In [1]: import numpy as np

In [2]: from numpy import linalg as LA

In [3]: np.set_printoptions(precision=4, suppress=True, linewidth=120, floatmode="fixed")

In [4]: def rd(a):
   ...:     return np.round(a, 4) + 0
   ...: 

In [5]: A = np.loadtxt("mat.csv", delimiter=",")

In [6]: rd(A)
Out[6]: 
array([[0.3333, 0.0000, 0.0000, 0.0000, 0.3333, 0.3333],
       [0.3333, 0.3333, 0.3333, 0.0000, 0.0000, 0.0000],
       [0.0000, 0.0000, 0.3333, 0.0000, 0.3333, 0.3333],
       [0.0000, 0.0000, 0.0000, 0.5000, 0.5000, 0.0000],
       [0.2500, 0.0000, 0.0000, 0.2500, 0.5000, 0.0000],
       [0.0000, 0.5000, 0.0000, 0.0000, 0.0000, 0.5000]])

In [7]: A.sum(axis=1)
Out[7]: array([1.0000, 1.0000, 1.0000, 1.0000, 1.0000, 1.0000])

In [8]: print(rd(LA.matrix_power(A, 100)))
[[0.1800 0.1200 0.0600 0.1600 0.3200 0.1600]
 [0.1800 0.1200 0.0600 0.1600 0.3200 0.1600]
 [0.1800 0.1200 0.0600 0.1600 0.3200 0.1600]
 [0.1800 0.1200 0.0600 0.1600 0.3200 0.1600]
 [0.1800 0.1200 0.0600 0.1600 0.3200 0.1600]
 [0.1800 0.1200 0.0600 0.1600 0.3200 0.1600]]

In [9]: pr = np.eye(6)[1]

In [10]: for _ in range(5):
    ...:     pr = pr @ A
    ...:     print(pr.round(4))
    ...: 
[0.3333 0.3333 0.3333 0.0000 0.0000 0.0000]
[0.2222 0.1111 0.2222 0.0000 0.2222 0.2222]
[0.1667 0.1481 0.1111 0.0556 0.2593 0.2593]
[0.1698 0.1790 0.0864 0.0926 0.2500 0.2222]
[0.1788 0.1708 0.0885 0.1088 0.2567 0.1965]

In [11]: mat = np.load("a.npy")

In [12]: print(mat)
[[ 4.3247  8.2997  2.8519  6.3230  9.1134  0.5080 -6.7289 -1.1899  7.5517]
 [ 3.0172  9.0581  2.9440  6.9045  8.0109 -0.2579 -5.4526  0.7377  6.3427]
 [ 3.6399 10.1482  3.0993  7.2702  7.2852  1.0158 -6.5399  0.4452  5.6340]
 [ 2.8775  8.2333  2.4555  6.1578 10.2311 -1.3464 -6.5426 -1.2707  5.9765]
 [ 3.3644  8.5328  1.2822  6.1344  9.3762 -0.3522 -6.9464 -0.5578  6.1019]
 [ 4.2897  7.2042  2.6902  5.5395 10.1176 -1.0478 -5.5343 -1.6898  6.8465]
 [ 3.0006 10.5983  3.0534  5.9393  8.3647 -1.1126 -6.5330 -1.1233  6.2625]
 [ 2.1498  7.5893  2.4487  5.4183  8.5718  1.4422 -6.7267 -0.6796  6.0024]
 [ 3.6989  7.7084  4.0833  4.9686  6.7913 -1.7442 -6.5197  0.1761  6.1133]
 [ 3.2159  9.1642  3.2251  4.6017  9.4783 -0.0130 -6.2690  0.2550  6.0856]
 [ 3.7765  9.4987  3.7201  4.8697  8.9221 -0.2068 -6.3198  1.1704  6.2656]
 [ 2.8865  9.7897  3.2915  7.1898  9.6364 -1.9010 -7.2262  1.0493  5.5618]
 [ 2.8470 10.2223  3.0977  6.9917  9.4173 -0.6790 -6.4570 -1.6102  6.7747]
 [ 2.0459  9.8040  2.0630  6.3699  9.8418  0.8170 -6.3861  2.0107  4.7568]
 [ 2.9977  9.0986  2.4101  7.3749  9.6346  0.4075 -5.8873 -0.5787  5.2039]
 [ 3.4247  9.1202  4.0158  5.0400  8.5640 -1.2232 -5.7587 -2.0731  4.6569]
 [ 2.1419  9.8368  3.0766  5.3599  9.7565 -1.4848 -5.5539  0.2082  6.2761]
 [ 3.7854  7.8922  1.6905  6.0241 10.3505  1.0063 -7.1534  0.6676  5.8046]
 [ 5.5148  9.5040  2.4669  7.5804  9.5857 -0.9108 -5.4435 -1.6375  7.6221]
 [ 3.3175  9.5184  2.9409  6.9117  8.5114  0.5443 -6.3386  0.2047  5.9659]
 [ 3.7117  9.3663  3.8137  5.6523  7.8070  0.5448 -5.6681  0.8213  5.7436]
 [ 1.8728  7.7633  1.9322  5.8669  7.8391 -1.2234 -5.4538  0.9830  4.8618]
 [ 3.3171  7.1366  2.9751  3.2390  7.2506  0.4002 -6.0005 -1.1728  5.7026]
 [ 3.4699  8.0047  4.1205  6.0641  8.9559  1.5482 -5.6052 -0.6496  7.8288]
 [ 2.7804 10.0990  2.0760  5.6357  8.1830 -0.4112 -6.2827 -0.2052  6.2759]
 [ 3.0195 10.6121  5.6769  5.8069  8.5276 -0.0970 -5.3671 -0.7895  6.2195]
 [ 2.9547 10.8450  1.6671  4.8722  7.0137  0.7175 -5.7442 -0.3371  4.9281]
 [ 3.3559  8.9842  3.9343  5.2129  9.6186  1.5405 -6.2247  1.7033  5.5037]
 [ 1.7449  8.2971  2.6540  5.9103  8.7401 -0.3943 -7.8406  0.2113  4.2481]
 [ 4.0008 11.5339  1.5449  5.3783  8.0193  0.4240 -7.6293 -0.2350  6.4188]
 [ 2.5331  7.8641  3.3726  6.0655  6.9906  0.2919 -5.8371  0.6977  4.2389]
 [ 4.8427  8.0940  1.6206  4.7121  8.9154  0.0250 -5.7539  0.7204  6.3706]
 [ 3.6000  8.7258  2.6510  5.3750 10.3339  0.2467 -5.1038 -0.5374  6.1961]
 [ 2.3766  7.1505  3.4819  5.5706  9.7484 -0.8607 -5.7561  0.1848  7.5619]
 [ 3.0543 10.3058  4.3930  6.6483  9.9943  0.3486 -5.3297  0.1484  5.0481]
 [ 2.4554  8.7007  2.6806  6.5245  8.9363  1.1636 -6.4826 -2.1177  5.9417]
 [ 1.8659  8.7150  2.4087  5.8620  9.3012  0.1818 -8.0149  0.4850  6.5647]
 [ 4.8348  9.8854  3.5805  5.7685  8.6337 -0.8767 -6.6902 -0.5565  6.0626]
 [ 2.5507  8.7237  3.4829  6.4455  7.5953 -1.1517 -5.4817  1.1081  6.2004]
 [ 3.3328  9.9410  2.8313  5.6978  9.0842 -0.6803 -5.5010 -0.3115  5.2631]
 [ 2.8841  8.6897  3.1208  6.3690  9.2888 -1.9829 -6.6664  0.9659  6.5927]
 [ 4.4137 10.1611  2.1717  5.1976  8.5947 -1.3040 -6.6124  0.1619  4.7373]
 [ 2.3561  8.9297  5.5554  5.0030  8.7714  0.4530 -7.3598 -0.3580  5.4872]]

In [13]: hat = mat @ LA.solve(mat.T @ mat, mat.T)

In [14]: np.allclose(hat @ hat, hat)
Out[14]: True

In [15]: print(rd(np.trace(hat)))
9.0
